% python3 -q
>>> import numpy as np
>>> import numpy.linalg as la
>>> np.set_printoptions(precision=3, suppress=True, linewidth=100)
>>> K = np.array([[0, 1, 1, 0, 1, 1, 0],
...     [1, 0, 0, 1, 0, 0, 1],
...     [1, 0, 0, 1, 0, 1, 1],
...     [0, 1, 1, 0, 0, 0, 0],
...     [1, 0, 0, 0, 0, 0, 1],
...     [1, 0, 1, 0, 0, 0, 1],
...     [0, 1, 1, 0, 1, 1, 0]])
>>> print(K)
[[0 1 1 0 1 1 0]
 [1 0 0 1 0 0 1]
 [1 0 0 1 0 1 1]
 [0 1 1 0 0 0 0]
 [1 0 0 0 0 0 1]
 [1 0 1 0 0 0 1]
 [0 1 1 0 1 1 0]]
>>> # symmetric, so the eigenvalues are real
>>> r = la.matrix_rank(K)
>>> print(r)
6
>>> ns = la.svd(K)[2][r:].T
>>> print(la.matrix_rank(K.T @ K), la.matrix_rank(K @ K.T))
6 6
>>> print(np.allclose(K @ ns, 0))
True
>>> print(np.round(ns[:, 0] / ns[np.abs(ns[:, 0]).round(6).argmax(), 0], 3) + 0)
[ 1.  0.  0.  0.  0.  0. -1.]
>>> print(ns.shape)
(7, 1)
>>> print(np.round(ns @ ns.T, 3) + 0)
[[ 0.5  0.   0.   0.   0.   0.  -0.5]
 [ 0.   0.   0.   0.   0.   0.   0. ]
 [ 0.   0.   0.   0.   0.   0.   0. ]
 [ 0.   0.   0.   0.   0.   0.   0. ]
 [ 0.   0.   0.   0.   0.   0.   0. ]
 [ 0.   0.   0.   0.   0.   0.   0. ]
 [-0.5  0.   0.   0.   0.   0.   0.5]]
>>> print([int(la.matrix_rank(K[:i])) for i in range(1, len(K) + 1)])
[1, 2, 3, 4, 5, 6, 6]
>>> r0, r1 = K[0], K[2]
>>> print(r0 @ r0)
4
>>> pr = (r0 @ r1) / (r0 @ r0) * r0
>>> print((r1 - pr) @ r0)
0.0
>>> print(np.outer(r0, r1))
[[0 0 0 0 0 0 0]
 [1 0 0 1 0 1 1]
 [1 0 0 1 0 1 1]
 [0 0 0 0 0 0 0]
 [1 0 0 1 0 1 1]
 [1 0 0 1 0 1 1]
 [0 0 0 0 0 0 0]]
>>> print(r1 - pr)
[ 1.   -0.25 -0.25  1.   -0.25  0.75  1.  ]
>>> W0 = np.load("block0.npy")
>>> print(W0)
[[-3.963 -9.037 -6.15   0.569 -0.444]
 [-2.433  0.516 -1.187 -0.321  1.851]
 [-1.519 -2.365 -6.809  2.01   3.222]
 [-1.658  1.033 -2.993  0.669  3.013]
 [-1.487 -3.572 -8.112  2.46   3.27 ]
 [-4.531 -6.245 -1.651 -1.215 -1.297]
 [-1.17  -3.863 -9.354  3.033  3.745]
 [-7.25  -8.224  4.524 -4.633 -5.374]
 [-3.743 -5.999 -3.77  -0.115 -0.115]
 [-4.828 -2.267  3.216 -2.986 -1.741]
 [-3.874 -7.08  -4.459  0.05  -0.31 ]
 [-0.805 -2.25  -8.835  3.042  4.292]
 [-1.521  0.787 -3.65   0.956  3.219]
 [-4.492 -0.716  3.762 -3.    -1.239]
 [-1.173 -2.201 -7.682  2.474  3.74 ]
 [-5.929 -4.942  3.844 -3.746 -3.393]
 [-2.557 -2.409 -3.739  0.468  1.665]
 [-3.323 -7.241 -6.272  0.929  0.515]
 [-1.744  1.236 -2.532  0.472  2.884]
 [-2.248 -3.571 -5.827  1.319  2.128]]
>>> vec = np.array([1, 2, 2, 3, 3])
>>> h1 = np.maximum(W0 @ vec, 0)
>>> print(np.tanh(W0 @ vec))
[-1.     0.674 -1.     1.    -1.    -1.    -1.    -1.    -1.    -1.    -1.    -0.749  1.    -1.
 -0.98  -1.    -1.    -1.     1.    -1.   ]
>>> print(W0.T @ h1)
[-29.077  17.31  -51.115  11.147  51.507]
>>> print(np.flatnonzero(h1 > 1e-9))
[ 1  3 12 18]
>>> print(W0 * (h1 > 1e-9)[:, None])
[[-0.    -0.    -0.     0.    -0.   ]
 [-2.433  0.516 -1.187 -0.321  1.851]
 [-0.    -0.    -0.     0.     0.   ]
 [-1.658  1.033 -2.993  0.669  3.013]
 [-0.    -0.    -0.     0.     0.   ]
 [-0.    -0.    -0.    -0.    -0.   ]
 [-0.    -0.    -0.     0.     0.   ]
 [-0.    -0.     0.    -0.    -0.   ]
 [-0.    -0.    -0.    -0.    -0.   ]
 [-0.    -0.     0.    -0.    -0.   ]
 [-0.    -0.    -0.     0.    -0.   ]
 [-0.    -0.    -0.     0.     0.   ]
 [-1.521  0.787 -3.65   0.956  3.219]
 [-0.    -0.     0.    -0.    -0.   ]
 [-0.    -0.    -0.     0.     0.   ]
 [-0.    -0.     0.    -0.    -0.   ]
 [-0.    -0.    -0.     0.     0.   ]
 [-0.    -0.    -0.     0.     0.   ]
 [-1.744  1.236 -2.532  0.472  2.884]
 [-0.    -0.    -0.     0.     0.   ]]
>>> print(la.matrix_rank(W0, rtol=0.1))
3
>>> print(la.cond(W0) > 100)
True
>>> print([round(float(x), 3) for x in la.svd(W0, compute_uv=False)[:3]])
[30.019, 23.238, 7.626]
>>> print(np.unique(W0.round(6), axis=0).shape)
(20, 5)
>>> U, sv, Vt = la.svd(W0)
>>> print(np.argmax(sv[:-1] / (sv[1:] + 1e-6)) + 1)
3
>>> other = U[:, :3] @ np.diag(sv[:3]) @ Vt[:3]
>>> print(np.round(la.norm(W0 - other) / la.norm(W0), 3))
0.0
>>> print(np.round(la.norm(W0 - other, 2), 3), round(sv[3], 3))
0.0 0.0
>>> M = np.loadtxt("w.csv", delimiter=",")
>>> print(M)
[[-6.  0. -9.  0.]
 [ 0.  0.  0.  1.]
 [-3.  0.  8.  0.]
 [ 0.  1.  0. -7.]]
>>> # splits into 2 blocks
>>> print(round(np.abs(W0).max(), 3))
9.354
>>> print(W0.sum(axis=0))
[-60.245 -68.412 -67.676   2.436  19.632]
>>> W0[:, 5]
Traceback (most recent call last):
  File "<python-input-43>", line 1, in <module>
    W0[:, 5]
    ~~^^^^^^
IndexError: index 5 is out of bounds for axis 1 with size 5
>>> print(W0.mean(axis=0))
[-3.012 -3.421 -3.384  0.122  0.982]
>>> print(round(float(la.norm(W0)), 3))
38.72
>>> print(np.round(la.svd(W0, compute_uv=False), 3) + 0)
[30.019 23.238  7.626  0.     0.   ]
>>> print(np.count_nonzero(W0))
100
>>> print(W0.shape)
(20, 5)
>>> U, sv, Vt = la.svd(M)
>>> print(np.argmax(sv[:-1] / (sv[1:] + 1e-6)) + 1)
3
>>> other = U[:, :3] @ np.diag(sv[:3]) @ Vt[:3]
>>> print(la.matrix_rank(other))
3
>>> print(round(la.norm(M - other) / la.norm(M), 3))
0.009
>>> w1 = np.array([[-1, 0, 1, -2], [-2, 3, -1, -3], [3, 0, 1, -2], [-3, -3, -2, -1]])
>>> b = np.array([1, 0, 2, 1])
>>> H = np.maximum(M @ w1 + b, 0)
>>> print(la.matrix_rank(H))
3
>>> cent = np.array([[-3, 0], [3, 3], [-3, 2], [-2, 1]])
>>> print(w1 @ cent)
[[  4   0]
 [ 24   4]
 [ -8   0]
 [  8 -14]]
>>> print(H @ cent)
[[ -62.   31.]
 [   0.    0.]
 [-105.   14.]
 [ -43.  107.]]
>>> print((H @ cent).round(6).argmax(axis=1))
[1 0 1 1]
>>> J = np.array([[-1.0, 1.0, 1.0], [1.0, -1.0, 1.0], [1.0, 1.0, -1.0]])
>>> print(J)
[[-1.  1.  1.]
 [ 1. -1.  1.]
 [ 1.  1. -1.]]
>>> w, V = la.eigh(J)
>>> print(np.round(V.T @ V, 3) + 0)
[[1. 0. 0.]
 [0. 1. 0.]
 [0. 0. 1.]]
>>> print(la.svd(J, compute_uv=False))
[2. 2. 1.]
>>> print(la.eigvalsh(J @ J))
[1. 4. 4.]
>>> w, V = la.eigh(J)
>>> vec = np.array([-3, -1, -2])
>>> print((np.sign(V[:, -1].round(6)) == np.sign(V[0, -1].round(6))).astype(int))
[1 1 1]
>>> print(vec @ J @ vec)
8.0
>>> print(V * np.abs(w) @ V.T)
[[ 1.667 -0.333 -0.333]
 [-0.333  1.667 -0.333]
 [-0.333 -0.333  1.667]]
>>> print(np.round(vec @ J @ vec / (vec @ vec), 3), round(w[0], 3), w[-1])
0.571 -2.0 1.0
>>> other = la.inv(J)
>>> print(np.allclose(other, J.T))
False
>>> print(round(la.slogdet(J)[0], 3))
1.0
>>> print((np.abs(other) > 1e-9).astype(int))
[[0 1 1]
 [1 0 1]
 [1 1 0]]
>>> hat = np.triu(np.array([[5, 0, -4], [4, 3, 2], [4, 5, -4]]), 1) + np.eye(3)
>>> other = hat @ J @ la.inv(hat)
>>> print(hat @ J - J @ hat)
[[-4. -4. -2.]
 [ 2.  2.  4.]
 [ 0.  0.  2.]]
>>> print(other)
[[-5. -3. -9.]
 [ 3.  1.  9.]
 [ 1.  1.  1.]]
>>> print(np.round(np.poly(other), 3) + 0)
[ 1.  3.  0. -4.]
>>> vec = np.array([0, 1, 1])
>>> y = other @ vec
>>> print(y)
[-12.  10.   2.]
>>> print(np.round(la.solve(other, y), 3) + 0)
[0. 1. 1.]
>>> print(np.round(la.solve(other, y + other[:, 1]), 3) + 0)
[0. 2. 1.]
>>> print(la.solve(other.T, other[2]))
[-0. -0.  1.]
>>> data = np.loadtxt("m.csv", delimiter=",")
>>> print(data)
[[ 5.  0.  2.  0.]
 [ 5.  0.  2.  0.]
 [ 3. -2.  0. -2.]
 [ 4. -1.  1. -1.]
 [ 5.  0.  2.  0.]
 [ 4. -1.  1. -1.]]
>>> print(data.shape)
(6, 4)
>>> print(np.round(la.svd(data, compute_uv=False), 3) + 0)
[11.482  3.188  0.     0.   ]
>>> print(data - data[0])
[[ 0.  0.  0.  0.]
 [ 0.  0.  0.  0.]
 [-2. -2. -2. -2.]
 [-1. -1. -1. -1.]
 [ 0.  0.  0.  0.]
 [-1. -1. -1. -1.]]
>>> print(round(float(la.norm(data)), 3))
11.916
>>> print(data.sum(axis=0))
[26. -4.  8. -4.]
>>> print(np.round(la.norm(data, 1), 3), np.round(la.norm(data, np.inf), 3))
26.0 7.0
>>> print(np.round(la.norm(data, 2), 3))
11.482
>>> print(la.norm(data, axis=0))
[10.77   2.449  3.742  2.449]
>>> print(data[4] @ data[5])
22.0
>>> U, sv, Vt = la.svd(data)
>>> V = Vt[:(sv > 1e-8).sum()]
>>> rng = np.random.default_rng(244945)
>>> vec = data[4] + -2 * data[3] + rng.integers(2) * np.eye(4)[0]
>>> print(vec)
[-2.  2.  0.  2.]
>>> print(la.matrix_rank(np.vstack([data, vec])))
3
>>> print(V.T @ V)
[[ 0.881 -0.09   0.299 -0.09 ]
 [-0.09   0.433  0.224  0.433]
 [ 0.299  0.224  0.254  0.224]
 [-0.09   0.433  0.224  0.433]]
>>> Q, _ = la.qr(np.array([[-1.3, -0.6, 0.0, 0.6, 0.2, -2.1],
...     [-0.1, -0.6, -1.0, -0.8, 1.1, -1.0],
...     [-0.4, -0.9, -1.1, 0.7, 1.9, -2.4],
...     [-0.4, 1.0, -0.4, -0.2, -0.1, 0.9],
...     [0.3, 0.6, 1.2, -1.6, 0.0, 0.6],
...     [-1.7, 1.1, 0.1, -1.8, -1.6, 0.2]]))
>>> V, _ = la.qr(np.array([[-0.4, 0.7, -0.6], [0.3, 1.3, -0.5], [-1.3, 0.3, -0.6]]))
>>> sv = 10 * 0.7 ** np.arange(3)
>>> X = Q[:, :3] * sv @ V[:3]
>>> print(X)
[[-0.977  4.975  4.62 ]
 [ 1.529  2.303 -1.148]
 [ 1.212  3.966 -0.31 ]
 [ 3.676 -1.979  1.851]
 [-2.181 -2.834  0.589]
 [ 2.9    0.75   7.533]]
>>> vec = np.array([3, 2, 0])
>>> y = X @ vec
>>> print(np.round(la.pinv(X) @ X, 3) + 0)
[[1. 0. 0.]
 [0. 1. 0.]
 [0. 0. 1.]]
>>> print(np.round(la.lstsq(X, y)[0], 3) + 0)
[3. 2. 0.]
>>> y = y + 0.02 * rng.normal(size=6)
>>> print(y)
[  7.044   9.19   11.567   7.064 -12.215  10.213]
>>> b, *_ = la.lstsq(X, y)
>>> print(round(float(la.norm(y - X @ b)), 3))
0.006
>>> print([round(float(la.norm(la.solve(X.T @ X + lam * np.eye(3), X.T @ y))), 2) for lam in (0, 1, 10, 100)])
[3.61, 3.49, 2.78, 1.1]
>>> print(b.round())
[3. 2. 0.]
>>> vec = np.array([2, -1, 3])
>>> y = X @ vec
>>> b, lr = np.zeros(3), 1 / la.norm(X, 2) ** 2
>>> for i in range(10):
...     b -= lr * X.T @ (X @ b - y)
...     if i % 2 == 0: print(i, round(la.norm(X @ b - y), 3))
... 
0 9.236
2 2.789
4 1.094
6 0.552
8 0.308
>>> print(b)
[ 1.955 -1.001  3.016]
>>> mat = np.array([[14.0, 3.0, -9.0, 6.0, 6.0, 9.0, 9.0],
...     [3.0, 6.0, -3.0, 2.0, 2.0, 3.0, 3.0],
...     [-9.0, -3.0, 14.0, -6.0, -6.0, -9.0, -9.0],
...     [6.0, 2.0, -6.0, 9.0, 4.0, 6.0, 6.0],
...     [6.0, 2.0, -6.0, 4.0, 9.0, 6.0, 6.0],
...     [9.0, 3.0, -9.0, 6.0, 6.0, 14.0, 9.0],
...     [9.0, 3.0, -9.0, 6.0, 6.0, 9.0, 14.0]])
>>> vec = np.ones(7)
>>> for _ in range(7):
...     vec = mat @ vec
...     vec /= la.norm(vec)
...     print(round(vec @ mat @ vec, 3))
... 
49.29
49.993
50.0
50.0
50.0
50.0
50.0
>>> print(round(la.eigvalsh(mat)[-1], 3))
50.0
>>> print(vec)
[ 0.447  0.149 -0.447  0.298  0.298  0.447  0.447]
>>> print(mat @ mat)
[[ 520.  165. -495.  330.  330.  495.  495.]
 [ 165.   80. -165.  110.  110.  165.  165.]
 [-495. -165.  520. -330. -330. -495. -495.]
 [ 330.  110. -330.  245.  220.  330.  330.]
 [ 330.  110. -330.  220.  245.  330.  330.]
 [ 495.  165. -495.  330.  330.  520.  495.]
 [ 495.  165. -495.  330.  330.  495.  520.]]
>>> Q, V = la.qr(mat[:, :4])[0], la.qr(mat[:, 4:])[0]
>>> sv = la.svd(Q.T @ V, compute_uv=False)
>>> print(np.degrees(np.arccos(sv.clip(0, 1))))
[11.424 90.    90.   ]
>>> print(sv.round(3) + 0)
[0.98 0.   0.  ]
>>> print((sv > 0.9).sum())
1
>>> L = la.cholesky(mat)
>>> print(mat / np.sqrt(np.outer(np.diag(mat), np.diag(mat))))
[[ 1.     0.327 -0.643  0.535  0.535  0.643  0.643]
 [ 0.327  1.    -0.327  0.272  0.272  0.327  0.327]
 [-0.643 -0.327  1.    -0.535 -0.535 -0.643 -0.643]
 [ 0.535  0.272 -0.535  1.     0.444  0.535  0.535]
 [ 0.535  0.272 -0.535  0.444  1.     0.535  0.535]
 [ 0.643  0.327 -0.643  0.535  0.535  1.     0.643]
 [ 0.643  0.327 -0.643  0.535  0.535  0.643  1.   ]]
>>> print(la.eigvalsh(mat).min() > 0)
True
